% python3 -q
>>> import numpy as np
>>> from numpy import linalg as LA
>>> np.set_printoptions(precision=2, suppress=True, linewidth=120)
>>> tidy = lambda a: np.round(a, 2) + 0
>>> m1 = np.loadtxt("a.csv", delimiter=",")
>>> m1
array([[ 0., -1.,  0.,  0.,  0.,  0.],
       [-2.,  2.,  0.,  0.,  0.,  0.],
       [ 1.,  1.,  0.,  0.,  0.,  0.],
       [ 0.,  0.,  0., -1.,  0.,  0.],
       [ 0.,  0., -2.,  2.,  0.,  0.],
       [ 0.,  0.,  1.,  1.,  0.,  0.],
       [ 0.,  0.,  0.,  0.,  0., -1.],
       [ 0.,  0.,  0.,  0., -2.,  2.],
       [ 0.,  0.,  0.,  0.,  1.,  1.]])
>>> proj = m1 @ LA.solve(m1.T @ m1, m1.T)
>>> np.allclose(proj @ proj, proj)
True
>>> tidy(proj @ m1[:, 4])
array([ 0.,  0.,  0.,  0.,  0.,  0.,  0., -2.,  1.])
>>> tidy(LA.eigvalsh(proj))
array([0., 0., 0., 1., 1., 1., 1., 1., 1.])
>>> tidy(proj)
array([[ 0.24, -0.19, -0.38,  0.  ,  0.  ,  0.  ,  0.  ,  0.  ,  0.  ],
       [-0.19,  0.95, -0.1 ,  0.  ,  0.  ,  0.  ,  0.  ,  0.  ,  0.  ],
       [-0.38, -0.1 ,  0.81,  0.  ,  0.  ,  0.  ,  0.  ,  0.  ,  0.  ],
       [ 0.  ,  0.  ,  0.  ,  0.24, -0.19, -0.38,  0.  ,  0.  ,  0.  ],
       [ 0.  ,  0.  ,  0.  , -0.19,  0.95, -0.1 ,  0.  ,  0.  ,  0.  ],
       [ 0.  ,  0.  ,  0.  , -0.38, -0.1 ,  0.81,  0.  ,  0.  ,  0.  ],
       [ 0.  ,  0.  ,  0.  ,  0.  ,  0.  ,  0.  ,  0.24, -0.19, -0.38],
       [ 0.  ,  0.  ,  0.  ,  0.  ,  0.  ,  0.  , -0.19,  0.95, -0.1 ],
       [ 0.  ,  0.  ,  0.  ,  0.  ,  0.  ,  0.  , -0.38, -0.1 ,  0.81]])
>>> th = np.radians(90)
>>> r_ = np.eye(6)
>>> r_[5, 5] = r_[4, 4] = np.cos(th)
>>> r_[5, 4], r_[4, 5] = -np.sin(th), np.sin(th)
>>> print(tidy(r_))
[[ 1.  0.  0.  0.  0.  0.]
 [ 0.  1.  0.  0.  0.  0.]
 [ 0.  0.  1.  0.  0.  0.]
 [ 0.  0.  0.  1.  0.  0.]
 [ 0.  0.  0.  0.  0.  1.]
 [ 0.  0.  0.  0. -1.  0.]]
>>> A2 = m1 @ r_.T
>>> print(tidy(A2))
[[ 0. -1.  0.  0.  0.  0.]
 [-2.  2.  0.  0.  0.  0.]
 [ 1.  1.  0.  0.  0.  0.]
 [ 0.  0.  0. -1.  0.  0.]
 [ 0.  0. -2.  2.  0.  0.]
 [ 0.  0.  1.  1.  0.  0.]
 [ 0.  0.  0.  0. -1.  0.]
 [ 0.  0.  0.  0.  2.  2.]
 [ 0.  0.  0.  0.  1. -1.]]
>>> print(np.abs(A2 - m1).max(axis=0))
[0. 0. 0. 0. 4. 2.]
>>> tidy(LA.det(r_)), np.trace(r_)
(np.float64(1.0), np.float64(4.0))
>>> feats = np.loadtxt("data.csv", delimiter=",")
>>> feats
array([[-7.,  0.,  0.,  0.,  0.],
       [-7.,  7.,  0.,  0.,  0.],
       [ 6.,  4., -2.,  0.,  0.],
       [-1.,  4.,  4.,  3.,  0.],
       [ 9., -8., -7.,  9.,  0.]])
>>> rng = np.random.default_rng(6501)
>>> labels = rng.permutation(6)
>>> A2 = m1[:, labels] * rng.choice([-1, 1], 6)
>>> print(A2)
[[-0.  1.  0.  0. -0.  0.]
 [-0. -2.  0.  0.  2.  0.]
 [-0. -1.  0.  0. -1.  0.]
 [-0. -0.  0.  0. -0. -1.]
 [-0. -0.  0. -2. -0.  2.]
 [-0. -0.  0.  1. -0.  1.]
 [ 1. -0.  0.  0. -0.  0.]
 [-2. -0. -2.  0. -0.  0.]
 [-1. -0.  1.  0. -0.  0.]]
>>> left, _, Vt = LA.svd(m1.T @ A2)
>>> tidy(left @ Vt)
array([[ 0.,  0.,  0.,  0., -1.,  0.],
       [ 0., -1.,  0.,  0.,  0.,  0.],
       [ 0.,  0.,  0.,  1.,  0.,  0.],
       [ 0.,  0.,  0.,  0.,  0.,  1.],
       [ 0.,  0.,  1.,  0.,  0.,  0.],
       [-1.,  0.,  0.,  0.,  0.,  0.]])
>>> tidy(LA.lstsq(m1, A2)[0])
array([[ 0.,  0.,  0.,  0., -1.,  0.],
       [ 0., -1.,  0.,  0.,  0.,  0.],
       [ 0.,  0.,  0.,  1.,  0.,  0.],
       [ 0.,  0.,  0.,  0.,  0.,  1.],
       [ 0.,  0.,  1.,  0.,  0.,  0.],
       [-1.,  0.,  0.,  0.,  0.,  0.]])
>>> labels
array([5, 1, 4, 2, 0, 3])
